$ python -q
>>> import numpy as np
>>> from numpy import linalg as LA
>>> np.set_printoptions(precision=2, suppress=True, linewidth=120, sign=" ")
>>> tidy = lambda a: np.round(a, 2) + 0
>>> data = np.array([[-2.22, -2.21, 0.76],
...     [6.04, 6.04, -1.97],
...     [-0.52, -0.47, 0.16],
...     [6.96, 6.95, -2.3],
...     [-1.91, -1.96, 0.63],
...     [-4.87, -4.84, 1.61],
...     [-0.67, -0.63, 0.24],
...     [3.31, 3.3, -1.1],
...     [5.05, 5.05, -1.67],
...     [3.0, 2.98, -0.99]])
>>> print(data)
[[-2.22 -2.21  0.76]
 [ 6.04  6.04 -1.97]
 [-0.52 -0.47  0.16]
 [ 6.96  6.95 -2.3 ]
 [-1.91 -1.96  0.63]
 [-4.87 -4.84  1.61]
 [-0.67 -0.63  0.24]
 [ 3.31  3.3  -1.1 ]
 [ 5.05  5.05 -1.67]
 [ 3.    2.98 -0.99]]
>>> Xs = (data - data.mean(axis=0)) / data.std(axis=0)
>>> print(np.argwhere(np.abs(Xs) > 2))
[]
>>> beta = LA.lstsq(np.delete(Xs, 1, axis=1), Xs[:, 1])[0]
>>> print(np.abs(beta).argmax())
0
>>> x = np.array([3, 2, 3])
>>> print((data @ x).argmax())
3
>>> print(tidy(np.einsum("ij,j->i", data, x)))
[ -8.8   24.29  -2.02  27.88  -7.76 -19.46  -2.55  13.23  20.24  11.99]
>>> print(tidy(LA.norm(data[4], 1)), tidy(LA.norm(data[4], np.inf)))
4.5 1.96
>>> print(tidy(LA.norm(data, axis=0)))
[ 12.78  12.76   4.22]
>>> print(tidy(LA.norm(data, axis=1)))
[  3.22   8.77   0.72  10.1    2.81   7.05   0.95   4.8    7.33   4.34]
>>> print(tidy(LA.norm(data, 1)), tidy(LA.norm(data, np.inf)))
34.55 16.21
>>> print(tidy(data[4] @ data[2]))
2.02
>>> D = LA.norm(data[:, None] - data[None], axis=-1)
>>> print(np.unravel_index(D.round(6).argmax(), D.shape))
(np.int64(3), np.int64(5))
>>> print(D.mean(axis=1).argmax())
5
>>> print(D.shape)
(10, 10)
>>> print(np.flatnonzero(D[7] < D.mean() / 2))
[ 7  8  9]
>>> print(D[7].round(6).argsort(kind="stable")[:4])
[ 7  9  8  1]
>>> print([round(float(x), 2) for x in LA.svd(data, compute_uv=False)[:3]])
[18.55, 0.07, 0.04]
>>> print(tidy(LA.norm(data, 2) / LA.norm(data)))
1.0
>>> print(np.argsort(-LA.norm(data, axis=0).round(6), kind="stable")[:3])
[ 0  1  2]
>>> print(LA.matrix_rank(data, rtol=0.1))
1
>>> F = np.load("mat.npy")
>>> print(F)
[[-5.  4.  4.  0.]
 [-3. -2. -1.  0.]
 [-1. -2. -4.  0.]
 [ 0.  0.  0. -3.]]
>>> Q, evecs = LA.qr(F[:, :2])[0], LA.qr(F[:, 2:])[0]
>>> sigma = LA.svd(Q.T @ evecs, compute_uv=False)
>>> print(tidy(np.degrees(np.arccos(sigma.clip(0, 1)))))
[ 22.5  90. ]
>>> print(tidy(sigma))
[ 0.92  0.  ]
>>> f = np.array([2, 1, 7, 2])
>>> A2 = F + np.outer(f, np.eye(4)[3])
>>> print(LA.matrix_rank(LA.inv(A2) - LA.inv(F), tol=1e-8))
1
>>> print(LA.matrix_rank(A2 - F))
1
>>> C = data[[9, 8]].astype(float)
>>> for _ in range(7):
...     labels = LA.norm(data[:, None] - C, axis=-1).argmin(axis=1)
...     C = np.array([data[labels == j].mean(axis=0) for j in range(2)])
... 
>>> print(labels)
[ 0  1  0  1  0  0  0  1  1  1]
>>> print(tidy(C))
[[-2.04 -2.02  0.68]
 [ 4.87  4.86 -1.61]]
>>> print(np.bincount(labels))
[ 5  5]
>>> print(np.abs(C[1] - C[0]).argmax())
0
>>> print(tidy(LA.norm(C, 2) / LA.norm(C)))
1.0
>>> print(np.flatnonzero(LA.matrix_power((F != 0) + (F.T != 0) + np.eye(4), 4)[0]))
[ 0  1  2]
>>> print((F != 0).astype(int))
[[ 1  1  1  0]
 [ 1  1  1  0]
 [ 1  1  1  0]
 [ 0  0  0  1]]
>>> print((LA.matrix_power((F != 0) + (F.T != 0) + np.eye(4), 4) > 0).astype(int))
[[ 1  1  1  0]
 [ 1  1  1  0]
 [ 1  1  1  0]
 [ 0  0  0  1]]
>>> print(F @ F)
[[  9. -36. -40.   0.]
 [ 22.  -6.  -6.   0.]
 [ 15.   8.  14.   0.]
 [  0.   0.   0.   9.]]
>>> arr = np.array([[5.0, 0.0, 0.0, 0.0],
...     [0.0, 5.0, 4.0, 0.0],
...     [0.0, 4.0, 5.0, 0.0],
...     [0.0, 0.0, 0.0, 5.0]])
>>> Xs = data - data.mean(axis=1)
Traceback (most recent call last):
  File "<python-input-50>", line 1, in <module>
    Xs = data - data.mean(axis=1)
         ~~~~~^~~~~~~~~~~~~~~~~~~
ValueError: operands could not be broadcast together with shapes (10,3) (10,) 
>>> Xs = data - data.mean(axis=0)
>>> left, sigma, VT = LA.svd(Xs, full_matrices=False)
>>> print(tidy(Xs.mean(axis=0)))
[ 0.  0.  0.]
>>> print(tidy(sigma ** 2 / (sigma ** 2).sum()))
[ 1.  0.  0.]
>>> print(LA.matrix_rank(Xs))
3
>>> print(np.abs(VT[0]).argmax())
0
>>> print(np.searchsorted(np.cumsum(sigma ** 2) / (sigma ** 2).sum(), 0.9) + 1)
1
>>> print(tidy((sigma ** 2).sum() ** 2 / (sigma ** 4).sum()))
1.0
>>> print(tidy(np.abs(VT[-1])))
[ 0.44  0.15  0.89]
>>> print(np.einsum("ij,ji->", arr, arr))
132.0
>>> print(tidy(LA.det(2 * arr)), tidy(LA.det(arr)))
3600.0 225.0
>>> print(tidy(LA.det(arr.T)))
225.0
>>> print(np.einsum("ii->", arr))
20.0
>>> labels = data[:, 2] > np.median(data[:, 2])
>>> f = data[labels].mean(axis=0) - data[~labels].mean(axis=0)
>>> print(((data - data.mean(axis=0)) @ f > 0).astype(int))
[ 1  0  1  0  1  1  1  0  0  0]
>>> print(labels.astype(int))
[ 1  0  1  0  1  1  1  0  0  0]
>>> print((((data - data.mean(axis=0)) @ f > 0) == labels).mean())
1.0
>>> vals, evecs = LA.eigh(arr)
>>> print(np.unique(vals.round(6) + 0, return_counts=True)[1])
[ 1  2  1]
>>> print(tidy(vals))
[ 1.  5.  5.  9.]
>>> A = np.array([[-5.0, -3.0, -3.0], [0.0, 0.0, 0.0], [0.0, 3.0, 2.0]])
>>> print(A)
[[-5. -3. -3.]
 [ 0.  0.  0.]
 [ 0.  3.  2.]]
>>> t = np.radians(18)
>>> Rm = np.eye(4)
>>> Rm[1, 1] = Rm[0, 0] = np.cos(t)
>>> Rm[1, 0], Rm[0, 1] = -np.sin(t), np.sin(t)
>>> print(tidy(Rm))
[[ 0.95  0.31  0.    0.  ]
 [-0.31  0.95  0.    0.  ]
 [ 0.    0.    1.    0.  ]
 [ 0.    0.    0.    1.  ]]
>>> A2 = F @ Rm.T
>>> print(tidy(LA.det(Rm)), tidy(np.trace(Rm)))
1.0 3.9
>>> print(np.allclose(F @ F.T, A2 @ A2.T))
True
>>> def softmax(z):
...     e = np.exp(z - z.max(axis=-1, keepdims=True))
...     return e / e.sum(axis=-1, keepdims=True)
... 
>>> print(tidy(softmax(A[0] + -2)))
[ 0.06  0.47  0.47]
>>> print(tidy(softmax(A[0])))
[ 0.06  0.47  0.47]
>>> S = A @ A.T / np.sqrt(3)
>>> print(tidy(softmax(S + np.triu(np.full(S.shape, -np.inf), 1))))
[[ 1.   0.   0. ]
 [ 0.5  0.5  0. ]
 [ 0.   0.   1. ]]
>>> print(tidy(softmax(S)[0] @ A))
[-5. -3. -3.]
>>> K = np.array([[0, 0, 0],
...     [0, 0, 0],
...     [0, 0, 0],
...     [5, 3, -3],
...     [0, 0, 0],
...     [8, 12, 4],
...     [5, 3, -3],
...     [0, 0, 0],
...     [0, 0, 0],
...     [12, 17, 14]])
>>> rng = np.random.default_rng(36)
>>> labels = rng.permutation(3)
>>> A2 = K[:, labels] * rng.choice([-1, 1], 3)
>>> print(A2)
[[  0   0   0]
 [  0   0   0]
 [  0   0   0]
 [ -5  -3   3]
 [  0   0   0]
 [ -8 -12  -4]
 [ -5  -3   3]
 [  0   0   0]
 [  0   0   0]
 [-12 -17 -14]]
>>> left, _, VT = LA.svd(K.T @ A2)
>>> print(tidy(left @ VT))
[[-1.  0.  0.]
 [ 0. -1.  0.]
 [ 0.  0. -1.]]
>>> J = np.loadtxt("out3.csv", delimiter=",")
>>> print(J)
[[ 2.  2.  3.]
 [-1.  3.  6.]
 [-3.  5.  7.]
 [-1.  5.  7.]
 [-1.  8.  7.]
 [-2.  5. 10.]
 [ 0.  4. 11.]
 [-2.  7. 10.]
 [-3.  9. 12.]
 [-3. 11. 12.]
 [ 0. 11.  9.]
 [ 1. 13. 12.]
 [ 0. 13. 13.]
 [ 1. 14. 13.]
 [-1. 15. 13.]
 [ 1. 13. 10.]
 [ 1. 10. 11.]
 [-1.  7. 14.]
 [ 2.  7. 11.]
 [ 3.  9. 11.]
 [ 0.  6. 12.]
 [ 3.  7. 15.]
 [ 5. 10. 12.]
 [ 4.  9. 13.]
 [ 2.  9. 13.]
 [ 3. 10. 16.]]
>>> x = np.array([4, -9, 6])
>>> y = J @ x
>>> print(tidy(LA.lstsq(J, y)[0]))
[ 4. -9.  6.]
>>> print(y)
[  8.   5. -15.  -7. -34.   7.  30. -11. -21. -39. -45. -41. -39. -44. -61. -53. -20.  17.  11.  -3.  18.  39.   2.
  13.   5.  18.]
>>> print(tidy(LA.pinv(J) @ J))
[[ 1.  0.  0.]
 [ 0.  1.  0.]
 [ 0.  0.  1.]]
>>> y = y + 0.02 * rng.normal(size=26)
>>> print(tidy(y))
[  8.     5.02 -15.    -6.99 -34.     6.98  30.   -10.99 -21.   -39.01 -45.02 -40.97 -39.02 -44.02 -61.03 -52.99 -20.
  16.98  11.    -3.    17.99  38.98   1.99  13.     4.98  17.99]
>>> beta, *_ = LA.lstsq(J, y)
>>> print([round(float(LA.norm(LA.solve(J.T @ J + lam * np.eye(3), J.T @ y))), 2) for lam in (0, 1, 10, 100)])
[11.53, 11.45, 10.73, 6.63]
>>> print(tidy(LA.norm(y - J @ beta)))
0.07
>>> print(beta.round())
[ 4. -9.  6.]
>>> print(tidy(beta))
[ 4. -9.  6.]
>>> t3 = np.stack([J, -1 * J, J[::-1]])
>>> print(np.einsum("bij,cij->bc", t3, t3))
[[ 5617. -5617.  4914.]
 [-5617.  5617. -4914.]
 [ 4914. -4914.  5617.]]
>>> print((t3 @ J.T).shape)
(3, 26, 26)
>>> mat = np.loadtxt("m.csv", delimiter=",")
>>> print(mat)
[[ 5.  1.]
 [ 1.  5.]]
>>> proj = np.triu(np.array([[0, 0], [0, 1]]), 1) + np.eye(2)
>>> A2 = proj @ mat @ LA.inv(proj)
>>> print(LA.matrix_rank(A2))
2
>>> print(np.poly(A2))
[  1. -10.  24.]
>>> print(proj @ mat - mat @ proj)
[[ 0.  0.]
 [ 0.  0.]]
>>> print(np.trace(A2), np.trace(mat))
10.0 10.0
>>> print(tidy(LA.det(A2)))
24.0
>>> labels = rng.permutation(2)
>>> print(labels)
[ 0  1]
>>> A2 = mat[labels][:, labels]
>>> print(np.allclose(A2, mat))
True
>>> print(np.trace(A2))
10.0
>>> print(LA.norm(J, axis=1).argmax())
14
>>> print(tidy(LA.norm(J[17], 1)), tidy(LA.norm(J[17], np.inf)))
22.0 14.0
>>> print(tidy(LA.norm(J, 2)))
73.3
>>> print(tidy(LA.norm(J, "nuc")))
95.38
>>> vals, evecs = LA.eig(mat)
>>> print(vals)
[ 6.  4.]
>>> print(mat @ evecs[:, 0] - vals[0] * evecs[:, 0])
[ 0.  0.]
>>> m1 = np.load("block17.npy")
>>> print(m1)
[[ 0.01  1.01  0.98]
 [ 0.03  0.95  1.01]
 [-0.03  0.99  0.98]
 [ 0.01  0.98  1.  ]
 [ 0.03  0.99  1.03]
 [ 0.    0.98  0.01]
 [ 0.    1.01  0.02]
 [ 0.    1.02 -0.01]
 [ 0.03  1.    0.  ]
 [ 0.    1.    0.  ]
 [ 0.01  0.01  2.  ]
 [ 0.02 -0.01  2.03]
 [ 0.01 -0.01  2.  ]
 [-0.04 -0.04  2.02]
 [ 0.03 -0.02  2.  ]]
>>> x = np.array([2, 6, 2])
>>> y = m1 @ x
>>> beta, lr = np.zeros(3), 1 / LA.norm(m1, 2) ** 2
>>> for i in range(250):
...     beta -= lr * m1.T @ (m1 @ beta - y)
...     if i % 50 == 0: print(i, round(LA.norm(m1 @ beta - y), 2))
... 
0 10.36
50 0.15
100 0.15
150 0.15
200 0.15
>>> print(tidy(beta))
[ 0.15  6.01  2.01]
